In [1]: import numpy as np

In [2]: np.set_printoptions(precision=2, suppress=True, linewidth=120, sign=" ")

In [3]: rnd = lambda a: np.round(a, 2) + 0

In [4]: feats = np.load("run13.npy")

In [5]: feats
Out[5]: 
array([[  0.04,   0.01,  -3.05,  -2.05,   0.42,   2.62],
       [  0.12,  -0.12,   0.51,   0.97,   0.04,   0.2 ],
       [  0.26,  -0.22,   6.96,  -0.78,  -0.67,   2.52],
       [ -0.47,   0.11,   0.78,   0.74,   0.29,   1.94],
       [ -0.09,  -0.05,   7.23,   0.35,   0.45,  -0.51],
       [ -0.12,  -0.17,   3.4 ,   1.99,   0.29,  -1.99],
       [  0.07,   0.01,  -0.99,   1.21,  -0.21,  -4.4 ],
       [  0.36,   0.22,  -0.42,   0.96,  -0.51,   0.73],
       [ -0.81,   0.32,  -0.52,   0.96,   1.04,  -0.49],
       [ -0.12,   0.11,   1.64,   2.02,   0.23,  -0.28],
       [  0.13,  -0.08,   2.3 ,  -4.27,   0.75,  -3.47],
       [ -0.23,   0.2 ,   2.62,   0.68,   0.3 ,  -3.97],
       [  0.28,   0.  ,  12.08,   1.63,   0.31,  -0.71],
       [ -0.02,   0.31,  -0.71,   0.7 ,   0.17,  -2.25],
       [ -0.19,   0.14,  -1.24,   1.27,  -0.78,  -2.83],
       [  0.3 ,   0.03,  -3.17,   1.  ,   0.51,  -0.09],
       [ -0.02,   0.25,  11.28,   0.44,  -0.67,   1.14],
       [  0.35,   0.15,  -0.91,   0.32,   0.79,   3.89],
       [ -0.22,  -0.1 ,  -4.03,  -0.96,   0.17,  -3.3 ],
       [  0.05,   0.  ,  -2.31,   1.43,  -0.5 ,   2.14],
       [ -0.01,  -0.14, -12.14,  -0.21,   0.8 ,  -4.14],
       [ -0.01,   0.06,   3.27,   2.08,  -0.06,   1.04],
       [  0.1 ,   0.09,  10.12,  -1.52,   1.03,   1.63],
       [ -0.19,  -0.19,   3.07,   1.3 ,  -0.6 ,   1.27],
       [  0.32,   0.  ,  -4.06,  -0.92,   0.15,  -2.28],
       [  0.33,  -0.03,  -3.22,  -0.69,   0.11,  -0.16],
       [  0.3 ,  -0.19,   2.54,  -0.78,   0.59,  -0.38],
       [ -0.48,   0.02,  -8.98,   1.51,   0.27,   0.66],
       [ -0.16,   0.  ,   8.41,   1.23,  -0.56,   4.62],
       [  0.34,   0.11,   3.1 ,   1.28,  -0.42,  -0.75],
       [ -0.25,   0.26,  -7.13,   0.32,   0.03,  -3.02],
       [  0.05,  -0.12,   1.81,   1.13,   0.52,  -0.1 ],
       [  0.42,   0.01,   0.53,   1.87,   0.32,   2.23],
       [  0.8 ,  -0.08,  -0.24,  -1.26,  -0.03,   1.78],
       [ -0.14,   0.03,  -6.51,  -1.19,   0.1 ,  -1.43],
       [  0.04,  -0.05,   8.41,  -1.62,  -0.81,  -1.74],
       [ -0.22,  -0.13,   0.79,   0.34,  -0.4 ,   4.4 ],
       [ -0.01,   0.05,   5.13,   0.09,  -0.3 ,   0.91],
       [ -0.27,  -0.05,   4.56,   2.43,  -0.23,  -2.24],
       [  0.21,   0.09,  -5.94,  -1.93,  -0.76,  -0.34],
       [ -0.42,  -0.27,   6.36,  -1.31,   1.03,  -0.01],
       [ -0.21,  -0.24,  -1.8 ,   2.11,  -0.1 ,  -2.77],
       [ -0.35,   0.05,  -2.91,   1.37,   0.48,   2.67],
       [ -0.24,   0.22,  -2.09,  -0.59,   0.87,  -3.4 ]])

In [6]: P = feats @ np.linalg.solve(feats.T @ feats, feats.T)

In [7]: np.linalg.matrix_rank(np.eye(44) - P)
Out[7]: np.int64(38)

In [8]: rnd(np.diag(P))
Out[8]: 
array([ 0.11,  0.04,  0.13,  0.1 ,  0.08,  0.14,  0.12,  0.12,  0.3 ,  0.06,  0.28,  0.13,  0.22,  0.12,  0.13,  0.1 ,
        0.22,  0.22,  0.08,  0.07,  0.23,  0.06,  0.24,  0.11,  0.07,  0.04,  0.1 ,  0.16,  0.15,  0.1 ,  0.13,  0.07,
        0.16,  0.18,  0.06,  0.19,  0.14,  0.03,  0.13,  0.15,  0.27,  0.18,  0.12,  0.14])

In [9]: np.allclose(P @ P, P)
Out[9]: True

In [10]: rnd(np.trace(P))
Out[10]: np.float64(6.0)
